In [1]: import numpy as np

In [2]: from numpy import linalg as LA

In [3]: np.set_printoptions(suppress=True, linewidth=120)

In [4]: u = np.array([1, 5, 5])

In [5]: m1 = np.array([np.roll(u, i) for i in range(3)])

In [6]: m1
Out[6]: 
array([[1, 5, 5],
       [5, 1, 5],
       [5, 5, 1]])

In [7]: rng = np.random.default_rng(5805)

In [8]: out = m1 + rng.integers(-2, 3, (3, 1)) @ rng.integers(-2, 3, (1, 3))

In [9]: out
Out[9]: 
array([[1, 5, 5],
       [3, 3, 3],
       [5, 5, 1]])

In [10]: out - m1
Out[10]: 
array([[ 0,  0,  0],
       [-2,  2, -2],
       [ 0,  0,  0]])

In [11]: np.round(LA.svd(out - m1, compute_uv=False), 2)
Out[11]: array([3.46, 0.  , 0.  ])

In [12]: LA.matrix_rank(out - m1, tol=1e-8)
Out[12]: np.int64(1)

In [13]: X = np.load("arr.npy")

In [14]: X
Out[14]: 
array([[5., 4., 0.],
       [4., 5., 0.],
       [0., 0., 5.]])

In [15]: # symmetric, so the eigenvalues are real

In [16]: u = np.array([0, -1, -2])

In [17]: out = X + np.outer(u, np.eye(3)[2])

In [18]: LA.matrix_rank(LA.inv(out) - LA.inv(X), tol=1e-8)
Out[18]: np.int64(1)

In [19]: out
Out[19]: 
array([[ 5.,  4.,  0.],
       [ 4.,  5., -1.],
       [ 0.,  0.,  3.]])

In [20]: LA.matrix_rank(out - X)
Out[20]: np.int64(1)

In [21]: E = np.load("a.npy")

In [22]: E
Out[22]: 
array([[ 0, -5,  5, -1],
       [ 0,  9, -2,  5],
       [ 2,  0,  6,  4],
       [-1, -4,  1,  8]])

In [23]: u, r1 = E[0], E[1]

In [24]: u @ r1
Out[24]: np.int64(-60)

In [25]: u @ u
Out[25]: np.int64(51)

In [26]: p = (u @ r1) / (u @ u) * u

In [27]: np.round(LA.norm(u + r1) ** 2 + LA.norm(u - r1) ** 2, 2)
Out[27]: np.float64(322.0)

In [28]: LA.matrix_rank(np.outer(u, r1))
Out[28]: np.int64(1)

In [29]: out = np.array([[4]])

In [30]: basis = np.array([[2, 2, 3], [0, 0, 3], [0, 3, 3]])

In [31]: feats = np.block([[out, np.zeros((1, 3))], [np.zeros((3, 1)), basis]])

In [32]: feats
Out[32]: 
array([[4., 0., 0., 0.],
       [0., 2., 2., 3.],
       [0., 0., 0., 3.],
       [0., 0., 3., 3.]])

In [33]: # 2 blocks once reordered

In [34]: def softmax(z):
    ...:     e = np.exp(z - z.max(axis=-1, keepdims=True))
    ...:     return e / e.sum(axis=-1, keepdims=True)
    ...: 

In [35]: np.round(softmax(feats[1] + -2), 2)
Out[35]: array([0.03, 0.21, 0.21, 0.56])

In [36]: np.round(softmax(feats[1]), 2)
Out[36]: array([0.03, 0.21, 0.21, 0.56])

In [37]: att = feats @ feats.T / np.sqrt(4)

In [38]: np.round(softmax(att), 2) + 0
Out[38]: 
array([[1.  , 0.  , 0.  , 0.  ],
       [0.  , 0.72, 0.01, 0.27],
       [0.  , 0.33, 0.33, 0.33],
       [0.  , 0.18, 0.01, 0.81]])

In [39]: softmax(att).round(6).argmax(axis=1)
Out[39]: array([0, 1, 1, 3])

In [40]: idx = rng.permutation(4)

In [41]: out = feats[:, idx] * rng.choice([-1, 1], 4)

In [42]: out
Out[42]: 
array([[-4.,  0., -0., -0.],
       [-0.,  2., -2., -3.],
       [-0.,  0., -0., -3.],
       [-0.,  0., -3., -3.]])

In [43]: Uu, _, vt = LA.svd(feats.T @ out)

In [44]: np.round(LA.lstsq(feats, out)[0], 2) + 0
Out[44]: 
array([[-1.,  0.,  0.,  0.],
       [ 0.,  1.,  0.,  0.],
       [ 0.,  0., -1.,  0.],
       [ 0.,  0.,  0., -1.]])
